$ python3 -q
>>> import numpy as np
>>> import numpy.linalg as la
>>> np.set_printoptions(suppress=True, linewidth=100)
>>> K = np.load("run17.npy")
>>> K
array([[-1.7,  0. ,  1. ],
       [ 0. , -2.7,  2. ],
       [-2. ,  0. ,  1.3]])
>>> def softmax(z):
...     e = np.exp(z - z.max(axis=-1, keepdims=True))
...     return e / e.sum(axis=-1, keepdims=True)
... 
>>> np.round(softmax(10 * K[0]), 1) + 0
array([0., 0., 1.])
>>> np.round(softmax(K[0] + -3), 1) + 0
array([0. , 0.3, 0.7])
>>> S = K @ K.T / np.sqrt(3)
>>> np.round(softmax(S + np.triu(np.full(S.shape, -np.inf), 1)), 1) + 0
array([[1. , 0. , 0. ],
       [0. , 1. , 0. ],
       [0.3, 0.1, 0.6]])
>>> np.round(softmax(S)[0] @ K, 1)
array([-1.7, -0.3,  1.3])
>>> np.round(softmax(S), 1) + 0
array([[0.3, 0.1, 0.5],
       [0. , 1. , 0. ],
       [0.3, 0.1, 0.6]])
>>> A = np.load("sample14.npy")
>>> A.round(1)
array([[ 0.6,  3. ,  9.5],
       [-0.5, -3.1, -9.5],
       [ 7.9, -5.2, -3.2],
       [-8.4,  5. ,  2.1],
       [ 7.2, -5.3, -4.6],
       [-7.3,  5.2,  4.3],
       [ 8.4, -2.6,  4.8],
       [ 4.9, -5. , -7.2],
       [-2.7, -1.9, -9.4],
       [-8.1,  2.2, -5.5]])
>>> Xs = A - A.mean(axis=0)
>>> Uu, sigma, VT = la.svd(Xs, full_matrices=False)
>>> np.round(VT[0] * np.sign(VT[0, np.abs(VT[0]).argmax()]), 1)
array([ 0.7, -0.5, -0.5])
>>> np.round(Xs.mean(axis=0), 1) + 0
array([0., 0., 0.])
>>> sigma.round(1) + 0
array([24.1, 19.5,  0. ])
>>> Uu, sigma, VT = la.svd(A)
>>> vecs = VT[:(sigma > 1e-8).sum()]
>>> rng = np.random.default_rng(666)
>>> x = A[1] + 4 * A[7] + rng.integers(2) * np.eye(3)[0]
>>> x.round(1)
array([ 20. , -23. , -38.2])
>>> np.allclose(vecs.T @ vecs @ x, x)
False
>>> la.lstsq(A[:-1].T, A[-1])[2]
np.int32(2)
>>> np.abs(np.diag(la.qr(A)[1])) > 1e-9
array([ True,  True, False])
>>> round(float(np.trace(la.pinv(A) @ A)), 1)
2.0
>>> mat = np.load("x.npy")
>>> mat
array([[-2.,  1.,  1.,  1.],
       [ 1., -2.,  1.,  1.],
       [ 1.,  1., -2.,  1.],
       [ 1.,  1.,  1., -2.]])
>>> O, vecs = la.qr(mat[:, :1])[0], la.qr(mat[:, 1:])[0]
>>> sigma = la.svd(O.T @ vecs, compute_uv=False)
>>> np.round(np.degrees(np.arccos(sigma.clip(0, 1))), 1)
array([40.9])
>>> theta = np.radians(36)
>>> R = np.eye(4)
>>> R[2, 2] = R[3, 3] = np.cos(theta)
>>> R[2, 3], R[3, 2] = -np.sin(theta), np.sin(theta)
>>> R.round(1)
array([[ 1. ,  0. ,  0. ,  0. ],
       [ 0. ,  1. ,  0. ,  0. ],
       [ 0. ,  0. ,  0.8, -0.6],
       [ 0. ,  0. ,  0.6,  0.8]])
>>> B = mat @ R.T
>>> round(float(la.det(R)), 1), round(np.trace(R), 1)
(1.0, np.float64(3.6))
>>> np.allclose(la.norm(mat, axis=1), la.norm(B, axis=1))
True
>>> np.allclose(mat @ mat.T, B @ B.T)
True
>>> np.round(np.abs(B - mat).max(axis=0), 1)
array([0. , 0. , 1. , 1.4])
>>> [round(float(la.det(mat[:i, :i])), 2) + 0 for i in range(1, 5)]
[-2.0, 3.0, 0.0, -27.0]
>>> round(la.eigvalsh(mat).min(), 1)
np.float64(-3.0)
>>> la.norm(mat, axis=1).argmax()
np.int64(0)
>>> round(float(la.norm(mat[0] - mat[1])), 1)
4.2
>>> np.round(la.norm(mat, axis=1), 1)
array([2.6, 2.6, 2.6, 2.6])
>>> round(la.norm(mat, "nuc"), 1)
np.float64(10.0)
>>> round(float(la.norm(mat[0], 1)), 1), round(la.norm(mat[0], np.inf), 1)
(5.0, np.float64(2.0))
>>> round(float(la.norm(mat) ** 2 / la.norm(mat, 2) ** 2), 1)
3.1
>>> round(la.norm(mat, 1), 1), round(float(la.norm(mat, np.inf)), 1)
(np.float64(5.0), 5.0)
>>> ev, vecs = la.eigh(mat)
>>> np.round(la.svd(mat, compute_uv=False), 1)
array([3., 3., 3., 1.])
>>> (ev > 1e-8).sum(), (ev < -1e-8).sum()
(np.int64(1), np.int64(3))
>>> np.round(np.abs(vecs[:, -1]), 1)
array([0.5, 0.5, 0.5, 0.5])
>>> np.round(vecs.T @ vecs, 1) + 0
array([[1., 0., 0., 0.],
       [0., 1., 0., 0.],
       [0., 0., 1., 0.],
       [0., 0., 0., 1.]])
>>> np.round(vecs @ np.diag(ev) @ vecs.T, 1)
array([[-2.,  1.,  1.,  1.],
       [ 1., -2.,  1.,  1.],
       [ 1.,  1., -2.,  1.],
       [ 1.,  1.,  1., -2.]])
>>> np.round(la.eigvalsh(mat @ mat), 1)
array([1., 9., 9., 9.])
>>> np.abs(vecs[:, -1]).round(6).argmax()
np.int64(0)
>>> W0 = np.loadtxt("out13.csv", delimiter=",")
>>> W0
array([[-1.1, -0.4, -1.7,  0.5],
       [-1.1, -0.7, -1.6,  0.2],
       [-1.5, -0.6,  2. , -0.5]])
>>> x = np.array([-5, 2, -5, 1])
>>> h = np.maximum(W0 @ x, 0)
>>> np.round(np.tanh(W0 @ x), 1)
array([ 1.,  1., -1.])
>>> h.round(1)
array([13.7, 12.3,  0. ])
>>> np.flatnonzero(h > 1e-9)
array([0, 1])
>>> W0 * (h > 1e-9)[:, None]
array([[-1.1, -0.4, -1.7,  0.5],
       [-1.1, -0.7, -1.6,  0.2],
       [-0. , -0. ,  0. , -0. ]])
>>> G = mat.T @ mat
>>> la.matrix_rank(G)
np.int64(4)
>>> np.round(la.eigvalsh(G)[::-1], 1)
array([9., 9., 9., 1.])
>>> np.allclose(G, G.T)
True
>>> G
array([[ 7., -2., -2., -2.],
       [-2.,  7., -2., -2.],
       [-2., -2.,  7., -2.],
       [-2., -2., -2.,  7.]])
>>> B = np.array([[5, 4, 1], [-5, 5, -3], [1, 4, -5], [-4, -5, 3]])
>>> np.round(np.einsum("ij,ij->i", W0, W0), 1)
array([4.5, 4.3, 6.9])
>>> la.matrix_rank(W0 @ B)
np.int64(3)
>>> np.einsum("ik,kj->ji", W0, B)
array([[ -7.2,  -4.4,  -0.5],
       [-15.7, -15.3,   1.5],
       [ 10.1,   9.6, -11.2]])
>>> B = W0 / np.sqrt((W0 ** 2).mean(axis=1, keepdims=True))
>>> la.matrix_rank(W0 - W0.mean(axis=1, keepdims=True))
np.int64(3)
>>> E = np.load("a.npy")
>>> E
array([[ 0. , -1.4, -3. , -0.4],
       [-0.2, -0.2,  0. , -1.2],
       [ 1.2,  1.2,  0.5,  2.3],
       [-1.1,  1.3,  7. , -0.4]])
>>> O, R = la.qr(E)
>>> O.round(1) + 0
array([[ 0. , -0.6,  0.8, -0.1],
       [ 0.1, -0.1,  0. ,  1. ],
       [-0.7,  0.5,  0.4,  0.1],
       [ 0.7,  0.6,  0.5,  0. ]])
>>> R.round(1) + 0
array([[-1.6,  0. ,  4.3, -2.1],
       [ 0. ,  2.3,  6.2,  1.3],
       [ 0. ,  0. ,  1.1,  0.5],
       [ 0. ,  0. ,  0. , -0.8]])
>>> np.allclose(R.T @ R, E.T @ E)
True
>>> B = np.array([[2, 3, 2], [2, 2, 5], [3, 1, 0], [3, 8, 6]])
>>> np.round(np.einsum("ij,ij->i", E, E), 1)
array([11.1,  1.5,  8.4, 52.1])
>>> np.vstack([E, B.T]).shape
(7, 4)
>>> la.matrix_rank(np.vstack([E, B.T]))
np.int64(4)
>>> np.round(np.einsum("ik,kj->ji", E, B), 1)
array([[-13. ,  -4.4,  13.2,  20.2],
       [ -9. , -10.6,  24.9,   3.1],
       [ -9.4,  -8.6,  22.2,   1.9]])
>>> F = np.array([[0, 2, 1, 2], [2, 0, 3, 2], [1, 3, 2, 1], [2, 2, 1, 2]])
>>> F
array([[0, 2, 1, 2],
       [2, 0, 3, 2],
       [1, 3, 2, 1],
       [2, 2, 1, 2]])
>>> # symmetric, so the eigenvalues are real
>>> ev, vecs = la.eigh(F)
>>> np.round(vecs.T @ F @ vecs, 1) + 0
array([[-2.7,  0. ,  0. ,  0. ],
       [ 0. , -1.2,  0. ,  0. ],
       [ 0. ,  0. ,  1.3,  0. ],
       [ 0. ,  0. ,  0. ,  6.6]])
>>> round(ev.sum(), 1), np.trace(F)
(np.float64(4.0), np.int64(4))
>>> ev.round(1)
array([-2.7, -1.2,  1.3,  6.6])
>>> np.round(la.eigvalsh(F @ F), 1)
array([ 1.4,  1.7,  7.3, 43.5])
>>> np.round(vecs @ np.diag(ev) @ vecs.T, 1) + 0
array([[0., 2., 1., 2.],
       [2., 0., 3., 2.],
       [1., 3., 2., 1.],
       [2., 2., 1., 2.]])
>>> np.abs(vecs[:, -1]).round(6).argmax()
np.int64(2)
>>> np.round(np.abs(vecs[:, -1]), 1)
array([0.4, 0.5, 0.5, 0.5])
>>> np.round(vecs.T @ vecs, 1) + 0
array([[1., 0., 0., 0.],
       [0., 1., 0., 0.],
       [0., 0., 1., 0.],
       [0., 0., 0., 1.]])
>>> u = np.array([2, 3, 1])
>>> np.cross(F[1, :3], F[3, :3])
array([-6,  4,  4])
>>> np.polyval(u, F[1])
array([15,  1, 28, 15])
>>> np.array([np.convolve(row, u, "same") for row in F])
array([[ 4,  8,  9,  7],
       [ 6,  8, 13,  9],
       [ 9, 14, 11,  5],
       [10, 10,  9,  7]])
>>> ev, vecs = la.eig(F)
>>> np.round(np.prod(ev), 1)
np.float64(28.0)
>>> np.round(np.sort(la.eigvals(F @ F)), 1)
array([ 1.4,  1.7,  7.3, 43.5])
>>> np.round(np.sort(la.eigvals(F.T)), 1)
array([-2.7, -1.2,  1.3,  6.6])
>>> ev.round(1)
array([ 6.6, -2.7, -1.2,  1.3])
>>> np.round(np.sort(la.eigvals(la.inv(F))), 1)
array([-0.8, -0.4,  0.2,  0.8])
>>> labels = rng.permutation(4)
>>> labels
array([0, 2, 1, 3])
>>> B = F[labels][:, labels]
>>> np.trace(B)
np.int64(4)
>>> B
array([[0, 1, 2, 2],
       [1, 2, 3, 1],
       [2, 3, 0, 2],
       [2, 1, 2, 2]])
>>> np.allclose(B, F)
False
>>> np.round(np.sort(np.abs(la.eigvals(B))), 1)
array([1.2, 1.3, 2.7, 6.6])
>>> data = np.loadtxt("test17.csv", delimiter=",")
>>> data
array([[ 0.,  9.,  0.],
       [ 3., 13.,  0.],
       [ 4., 13.,  4.],
       [ 4., 13.,  4.],
       [ 0.,  7.,  1.],
       [ 5., 15.,  1.],
       [ 6., 17.,  0.],
       [ 5., 15.,  1.],
       [ 0.,  9.,  0.],
       [ 0.,  3.,  7.],
       [ 0.,  7.,  1.],
       [ 0.,  7.,  1.],
       [ 0.,  7.,  7.],
       [ 0.,  9.,  0.],
       [ 3., 13.,  0.],
       [ 1.,  9.,  4.],
       [ 0.,  5.,  4.],
       [ 3., 13.,  0.],
       [ 2., 11.,  1.],
       [ 0.,  7.,  1.],
       [ 6., 17.,  0.],
       [ 5., 15.,  1.],
       [ 2., 11.,  1.],
       [ 0.,  9.,  0.],
       [ 0.,  1.,  4.],
       [ 0.,  3.,  7.]])
>>> # rows 2 and 3 are equal
>>> Xs = data - data.mean(axis=0)
>>> Uu, sigma, VT = la.svd(Xs, full_matrices=False)
>>> la.matrix_rank(Xs)
np.int64(3)
>>> np.abs(VT[0]).argmax()
np.int64(1)
>>> np.abs(Uu[:, 0]).argmax()
np.int64(24)
>>> sigma.round(1)
array([25. , 10.1,  3.3])
>>> np.round(sigma ** 2 / (sigma ** 2).sum(), 1) + 0
array([0.8, 0.1, 0. ])
>>> round(float((sigma ** 2).sum() ** 2 / (sigma ** 4).sum()), 1)
1.4
>>> np.searchsorted(np.cumsum(sigma ** 2) / (sigma ** 2).sum(), 0.9) + 1
np.int64(2)
>>> np.round(np.abs(VT[-1]), 1)
array([0.8, 0.5, 0.3])
>>> np.round(VT[0] * np.sign(VT[0, np.abs(VT[0]).argmax()]), 1)
array([ 0.4,  0.9, -0.3])
